$ python3 -q
>>> import numpy as np
>>> np.set_printoptions(suppress=True, linewidth=160)
>>> def rnd(a):
...     return np.round(a, 2) + 0
... 
>>> r0 = np.array([2, 3, 0, -2, -3, -2, 0, 3, 0, 3, 0, -2]) + 0.5
>>> feats = np.outer(r0, r0) / (r0 @ r0)
>>> rnd(feats)
array([[ 0.11,  0.15,  0.02, -0.07, -0.11, -0.07,  0.02,  0.15,  0.02,  0.15,  0.02, -0.07],
       [ 0.15,  0.21,  0.03, -0.09, -0.15, -0.09,  0.03,  0.21,  0.03,  0.21,  0.03, -0.09],
       [ 0.02,  0.03,  0.  , -0.01, -0.02, -0.01,  0.  ,  0.03,  0.  ,  0.03,  0.  , -0.01],
       [-0.07, -0.09, -0.01,  0.04,  0.07,  0.04, -0.01, -0.09, -0.01, -0.09, -0.01,  0.04],
       [-0.11, -0.15, -0.02,  0.07,  0.11,  0.07, -0.02, -0.15, -0.02, -0.15, -0.02,  0.07],
       [-0.07, -0.09, -0.01,  0.04,  0.07,  0.04, -0.01, -0.09, -0.01, -0.09, -0.01,  0.04],
       [ 0.02,  0.03,  0.  , -0.01, -0.02, -0.01,  0.  ,  0.03,  0.  ,  0.03,  0.  , -0.01],
       [ 0.15,  0.21,  0.03, -0.09, -0.15, -0.09,  0.03,  0.21,  0.03,  0.21,  0.03, -0.09],
       [ 0.02,  0.03,  0.  , -0.01, -0.02, -0.01,  0.  ,  0.03,  0.  ,  0.03,  0.  , -0.01],
       [ 0.15,  0.21,  0.03, -0.09, -0.15, -0.09,  0.03,  0.21,  0.03,  0.21,  0.03, -0.09],
       [ 0.02,  0.03,  0.  , -0.01, -0.02, -0.01,  0.  ,  0.03,  0.  ,  0.03,  0.  , -0.01],
       [-0.07, -0.09, -0.01,  0.04,  0.07,  0.04, -0.01, -0.09, -0.01, -0.09, -0.01,  0.04]])
>>> x = np.array([-1, 1, -3, -1, 2, -3, -3, 2, -3, 1, 2, 3])
>>> rnd(feats @ feats @ x)
array([ 0.2 ,  0.28,  0.04, -0.12, -0.2 , -0.12,  0.04,  0.28,  0.04,  0.28,  0.04, -0.12])
>>> rnd(np.eye(12) - feats)
array([[ 0.89, -0.15, -0.02,  0.07,  0.11,  0.07, -0.02, -0.15, -0.02, -0.15, -0.02,  0.07],
       [-0.15,  0.79, -0.03,  0.09,  0.15,  0.09, -0.03, -0.21, -0.03, -0.21, -0.03,  0.09],
       [-0.02, -0.03,  1.  ,  0.01,  0.02,  0.01,  0.  , -0.03,  0.  , -0.03,  0.  ,  0.01],
       [ 0.07,  0.09,  0.01,  0.96, -0.07, -0.04,  0.01,  0.09,  0.01,  0.09,  0.01, -0.04],
       [ 0.11,  0.15,  0.02, -0.07,  0.89, -0.07,  0.02,  0.15,  0.02,  0.15,  0.02, -0.07],
       [ 0.07,  0.09,  0.01, -0.04, -0.07,  0.96,  0.01,  0.09,  0.01,  0.09,  0.01, -0.04],
       [-0.02, -0.03,  0.  ,  0.01,  0.02,  0.01,  1.  , -0.03,  0.  , -0.03,  0.  ,  0.01],
       [-0.15, -0.21, -0.03,  0.09,  0.15,  0.09, -0.03,  0.79, -0.03, -0.21, -0.03,  0.09],
       [-0.02, -0.03,  0.  ,  0.01,  0.02,  0.01,  0.  , -0.03,  1.  , -0.03,  0.  ,  0.01],
       [-0.15, -0.21, -0.03,  0.09,  0.15,  0.09, -0.03, -0.21, -0.03,  0.79, -0.03,  0.09],
       [-0.02, -0.03,  0.  ,  0.01,  0.02,  0.01,  0.  , -0.03,  0.  , -0.03,  1.  ,  0.01],
       [ 0.07,  0.09,  0.01, -0.04, -0.07, -0.04,  0.01,  0.09,  0.01,  0.09,  0.01,  0.96]])
>>> rnd(feats @ x)
array([ 0.2 ,  0.28,  0.04, -0.12, -0.2 , -0.12,  0.04,  0.28,  0.04,  0.28,  0.04, -0.12])
>>> Uu, sigma, vt = np.linalg.svd(feats)
>>> rnd(sigma)
array([1., 0., 0., 0., 0., 0., 0., 0., 0., 0., 0., 0.])
>>> Y = Uu[:, :1] @ np.diag(sigma[:1]) @ vt[:1]
>>> rnd(np.linalg.norm(feats - Y, 2)), rnd(sigma[1])
(np.float64(0.0), np.float64(0.0))
>>> np.allclose(feats[:-1].T @ np.linalg.lstsq(feats[:-1].T, feats[-1])[0], feats[-1])
True
>>> rnd(np.trace(np.linalg.pinv(feats) @ feats))
np.float64(1.0)
>>> np.abs(np.diag(np.linalg.qr(feats)[1])) > 1e-9
array([ True, False, False, False, False, False, False, False, False, False, False, False])
>>> rnd(feats @ np.linalg.pinv(feats) @ feats)
array([[ 0.11,  0.15,  0.02, -0.07, -0.11, -0.07,  0.02,  0.15,  0.02,  0.15,  0.02, -0.07],
       [ 0.15,  0.21,  0.03, -0.09, -0.15, -0.09,  0.03,  0.21,  0.03,  0.21,  0.03, -0.09],
       [ 0.02,  0.03,  0.  , -0.01, -0.02, -0.01,  0.  ,  0.03,  0.  ,  0.03,  0.  , -0.01],
       [-0.07, -0.09, -0.01,  0.04,  0.07,  0.04, -0.01, -0.09, -0.01, -0.09, -0.01,  0.04],
       [-0.11, -0.15, -0.02,  0.07,  0.11,  0.07, -0.02, -0.15, -0.02, -0.15, -0.02,  0.07],
       [-0.07, -0.09, -0.01,  0.04,  0.07,  0.04, -0.01, -0.09, -0.01, -0.09, -0.01,  0.04],
       [ 0.02,  0.03,  0.  , -0.01, -0.02, -0.01,  0.  ,  0.03,  0.  ,  0.03,  0.  , -0.01],
       [ 0.15,  0.21,  0.03, -0.09, -0.15, -0.09,  0.03,  0.21,  0.03,  0.21,  0.03, -0.09],
       [ 0.02,  0.03,  0.  , -0.01, -0.02, -0.01,  0.  ,  0.03,  0.  ,  0.03,  0.  , -0.01],
       [ 0.15,  0.21,  0.03, -0.09, -0.15, -0.09,  0.03,  0.21,  0.03,  0.21,  0.03, -0.09],
       [ 0.02,  0.03,  0.  , -0.01, -0.02, -0.01,  0.  ,  0.03,  0.  ,  0.03,  0.  , -0.01],
       [-0.07, -0.09, -0.01,  0.04,  0.07,  0.04, -0.01, -0.09, -0.01, -0.09, -0.01,  0.04]])
>>> M = np.load("m.npy")
>>> M
array([[-1,  0,  1,  2,  3,  4,  5],
       [ 6,  7,  8,  9, 10, 11, 12],
       [13, 14, 15, 16, 17, 18, 19],
       [20, 21, 22, 23, 24, 25, 26],
       [27, 28, 29, 30, 31, 32, 33],
       [34, 35, 36, 37, 38, 39, 40],
       [41, 42, 43, 44, 45, 46, 47],
       [48, 49, 50, 51, 52, 53, 54],
       [55, 56, 57, 58, 59, 60, 61],
       [62, 63, 64, 65, 66, 67, 68],
       [69, 70, 71, 72, 73, 74, 75]])
>>> def softmax(z):
...     e = np.exp(z - z.max(axis=-1, keepdims=True))
...     return e / e.sum(axis=-1, keepdims=True)
... 
>>> rnd(softmax(feats[3] + -1))
array([0.08, 0.08, 0.08, 0.09, 0.09, 0.09, 0.08, 0.08, 0.08, 0.08, 0.08, 0.09])
>>> rnd(softmax(10 * feats[3]))
array([0.04, 0.03, 0.08, 0.13, 0.17, 0.13, 0.08, 0.03, 0.08, 0.03, 0.08, 0.13])
>>> S = feats @ feats.T / np.sqrt(12)
>>> softmax(S).round(6).argmax(axis=1)
array([1, 1, 1, 4, 4, 4, 1, 1, 1, 1, 1, 4])
>>> rnd(softmax(S + np.triu(np.full(S.shape, -np.inf), 1)))
array([[1.  , 0.  , 0.  , 0.  , 0.  , 0.  , 0.  , 0.  , 0.  , 0.  , 0.  , 0.  ],
       [0.5 , 0.5 , 0.  , 0.  , 0.  , 0.  , 0.  , 0.  , 0.  , 0.  , 0.  , 0.  ],
       [0.33, 0.33, 0.33, 0.  , 0.  , 0.  , 0.  , 0.  , 0.  , 0.  , 0.  , 0.  ],
       [0.25, 0.25, 0.25, 0.26, 0.  , 0.  , 0.  , 0.  , 0.  , 0.  , 0.  , 0.  ],
       [0.19, 0.19, 0.2 , 0.21, 0.21, 0.  , 0.  , 0.  , 0.  , 0.  , 0.  , 0.  ],
       [0.16, 0.16, 0.17, 0.17, 0.17, 0.17, 0.  , 0.  , 0.  , 0.  , 0.  , 0.  ],
       [0.14, 0.14, 0.14, 0.14, 0.14, 0.14, 0.14, 0.  , 0.  , 0.  , 0.  , 0.  ],
       [0.13, 0.13, 0.12, 0.12, 0.12, 0.12, 0.12, 0.13, 0.  , 0.  , 0.  , 0.  ],
       [0.11, 0.11, 0.11, 0.11, 0.11, 0.11, 0.11, 0.11, 0.11, 0.  , 0.  , 0.  ],
       [0.1 , 0.1 , 0.1 , 0.1 , 0.09, 0.1 , 0.1 , 0.1 , 0.1 , 0.1 , 0.  , 0.  ],
       [0.09, 0.09, 0.09, 0.09, 0.09, 0.09, 0.09, 0.09, 0.09, 0.09, 0.09, 0.  ],
       [0.08, 0.08, 0.08, 0.08, 0.09, 0.08, 0.08, 0.08, 0.08, 0.08, 0.08, 0.08]])
>>> np.abs(np.diag(np.linalg.qr(M)[1])) > 1e-9
array([ True,  True, False, False, False, False, False])
>>> np.unique(M.round(6), axis=0).shape
(11, 7)
>>> rnd(np.trace(np.linalg.pinv(M) @ M))
np.float64(2.0)
>>> np.allclose(M[:-1].T @ np.linalg.lstsq(M[:-1].T, M[-1])[0], M[-1])
True
>>> rnd(M @ np.linalg.pinv(M) @ M)
array([[-1.,  0.,  1.,  2.,  3.,  4.,  5.],
       [ 6.,  7.,  8.,  9., 10., 11., 12.],
       [13., 14., 15., 16., 17., 18., 19.],
       [20., 21., 22., 23., 24., 25., 26.],
       [27., 28., 29., 30., 31., 32., 33.],
       [34., 35., 36., 37., 38., 39., 40.],
       [41., 42., 43., 44., 45., 46., 47.],
       [48., 49., 50., 51., 52., 53., 54.],
       [55., 56., 57., 58., 59., 60., 61.],
       [62., 63., 64., 65., 66., 67., 68.],
       [69., 70., 71., 72., 73., 74., 75.]])
>>> data = np.load("layer0.npy")
>>> data
array([[-6.08, -0.1 , -1.7 , -0.4 , -0.6 ,  0.8 , -2.  ,  0.6 ,  1.1 ,  1.3 ,  0.2 ],
       [ 2.13,  1.  , -0.6 ,  1.  , -1.  ,  0.6 ,  0.7 ,  0.1 , -1.7 , -1.8 ,  0.6 ],
       [ 5.34,  0.5 ,  0.  , -0.2 , -1.1 ,  0.6 ,  1.8 ,  0.  ,  3.8 , -0.4 ,  0.8 ],
       [-2.04,  0.  , -0.3 , -0.3 ,  1.  ,  0.8 , -0.7 ,  0.2 ,  1.2 , -0.2 , -1.4 ],
       [ 1.83,  0.7 , -0.8 ,  1.2 ,  0.5 , -0.6 ,  0.6 ,  1.  , -0.1 ,  1.1 ,  0.2 ],
       [ 2.42, -0.5 , -0.4 , -0.8 , -0.5 ,  0.6 ,  0.8 , -1.7 , -0.9 ,  0.3 , -1.6 ],
       [-0.04, -0.6 , -2.3 ,  0.9 , -0.3 ,  0.4 ,  0.  ,  0.1 ,  0.1 , -0.2 ,  0.  ],
       [-1.82, -0.3 ,  0.  ,  1.  , -0.5 ,  0.6 , -0.6 ,  0.3 , -1.1 ,  0.3 , -0.8 ],
       [ 0.76,  0.4 , -0.5 ,  0.4 ,  0.1 ,  0.  ,  0.2 ,  0.5 , -0.4 ,  0.4 , -0.3 ],
       [ 0.07,  0.4 ,  0.8 , -0.4 , -0.4 , -1.9 ,  0.  ,  2.1 , -2.2 ,  0.3 ,  0.8 ],
       [ 5.08,  0.2 , -1.6 ,  0.3 , -1.3 ,  0.8 ,  1.7 , -0.7 ,  0.7 , -0.1 , -1.9 ],
       [ 1.56,  1.4 , -2.4 , -0.9 ,  1.4 , -1.6 ,  0.5 ,  0.4 ,  0.8 ,  0.5 , -1.  ],
       [ 4.94, -0.9 ,  1.3 , -0.2 , -1.1 , -0.5 ,  1.7 ,  0.1 , -0.3 , -0.5 , -2.2 ],
       [ 6.19,  1.8 ,  1.3 ,  1.6 ,  1.2 ,  0.9 ,  2.1 , -0.6 ,  1.5 , -0.5 ,  1.5 ],
       [-1.19,  1.4 , -0.3 , -0.2 ,  0.5 , -0.1 , -0.4 ,  0.5 ,  1.2 ,  0.3 , -0.2 ],
       [-3.83, -1.3 , -0.2 ,  0.9 ,  1.2 , -0.7 , -1.3 , -0.5 , -0.7 ,  1.9 ,  0.2 ],
       [-0.99, -1.2 ,  1.3 ,  1.7 ,  1.1 , -1.  , -0.3 , -0.2 , -0.9 ,  1.7 ,  0.7 ],
       [ 3.84,  1.2 , -0.8 ,  0.4 , -0.1 ,  1.3 ,  1.3 , -0.4 , -0.7 ,  0.8 , -0.9 ],
       [ 3.96,  1.1 , -1.1 ,  1.5 ,  1.  ,  0.2 ,  1.4 ,  0.9 ,  0.  , -0.5 ,  1.9 ],
       [-2.36, -1.7 ,  0.9 ,  0.6 ,  1.8 ,  1.7 , -0.8 ,  1.  , -0.6 ,  1.9 , -0.1 ],
       [-3.45, -0.1 ,  2.  ,  1.9 , -0.9 , -0.8 , -1.1 , -0.3 ,  0.1 , -1.3 ,  0.9 ],
       [-2.44, -2.5 ,  0.1 ,  0.3 ,  0.  ,  0.8 , -0.8 , -0.2 ,  0.6 , -1.  , -1.7 ],
       [ 3.38,  1.7 , -0.8 ,  0.  ,  0.2 , -0.1 ,  1.1 , -0.4 ,  0.9 ,  1.4 ,  0.7 ],
       [ 1.13, -0.8 ,  1.8 ,  0.2 ,  0.7 ,  0.  ,  0.4 ,  1.  , -0.3 , -0.5 ,  0.5 ],
       [ 1.22, -0.2 ,  0.6 , -0.4 ,  1.7 ,  1.8 ,  0.4 ,  0.2 , -1.1 , -0.9 ,  0.6 ],
       [ 3.9 ,  1.2 ,  0.3 , -1.  ,  1.6 ,  0.1 ,  1.3 ,  1.  ,  0.4 , -1.5 ,  0.2 ],
       [-0.49,  0.2 ,  1.1 ,  1.1 ,  0.  , -0.7 , -0.2 ,  1.1 ,  0.4 ,  0.9 ,  0.  ],
       [ 1.03, -0.4 , -0.9 ,  0.1 ,  0.9 ,  0.9 ,  0.3 , -0.1 ,  1.2 , -0.9 ,  0.8 ],
       [ 2.12,  0.6 ,  1.5 ,  2.2 ,  0.8 , -0.8 ,  0.7 ,  0.1 , -2.3 ,  0.  , -1.3 ],
       [-0.38, -2.  ,  0.7 , -1.2 , -1.1 ,  0.4 , -0.1 ,  0.2 ,  0.5 ,  1.  , -0.3 ],
       [ 0.59,  0.2 , -1.  ,  0.7 ,  0.8 ,  0.  ,  0.2 ,  0.9 ,  0.1 ,  0.4 , -0.9 ],
       [-1.21, -0.6 ,  0.5 ,  1.  ,  0.5 , -0.1 , -0.4 ,  0.3 ,  0.2 ,  0.1 ,  1.5 ],
       [-3.58, -0.8 , -1.6 , -1.  , -1.5 ,  0.6 , -1.2 , -1.4 , -0.7 , -0.8 , -0.3 ],
       [10.99,  0.8 , -0.2 ,  0.7 , -1.7 ,  0.3 ,  3.6 ,  0.8 , -0.5 ,  0.9 ,  2.  ],
       [-2.35,  0.1 ,  0.8 ,  1.1 ,  0.7 ,  2.2 , -0.8 ,  0.8 ,  1.  ,  0.9 ,  0.6 ]])
>>> cen = data - data.mean(axis=0)
>>> Uu, sigma, vt = np.linalg.svd(cen, full_matrices=False)
>>> np.linalg.matrix_rank(cen)
np.int64(11)
>>> rnd(np.abs(vt[-1]))
array([0.32, 0.  , 0.  , 0.01, 0.  , 0.  , 0.95, 0.  , 0.01, 0.01, 0.  ])
>>> rnd(cen.mean(axis=0))
array([0., 0., 0., 0., 0., 0., 0., 0., 0., 0., 0.])
>>> np.abs(vt[0]).argmax()
np.int64(0)
>>> rnd(sigma)
array([21.39,  8.16,  7.28,  6.37,  5.53,  5.31,  5.02,  4.46,  3.56,  3.33,  0.15])
>>> np.searchsorted(np.cumsum(sigma ** 2) / (sigma ** 2).sum(), 0.9) + 1
np.int64(6)
>>> rnd((sigma ** 2).sum() ** 2 / (sigma ** 4).sum())
np.float64(2.51)
>>> (np.sign(Uu[:, 0]) == np.sign(Uu[0, 0])).astype(int)
array([1, 0, 0, 1, 0, 0, 1, 1, 1, 1, 0, 0, 0, 0, 1, 1, 1, 0, 0, 1, 1, 1, 0, 0, 0, 0, 1, 0, 0, 1, 1, 1, 1, 0, 1])
>>> rnd(sigma ** 2 / (sigma ** 2).sum())
array([0.61, 0.09, 0.07, 0.05, 0.04, 0.04, 0.03, 0.03, 0.02, 0.01, 0.  ])
>>> np.abs(Uu[:, 0]).argmax()
np.int64(33)
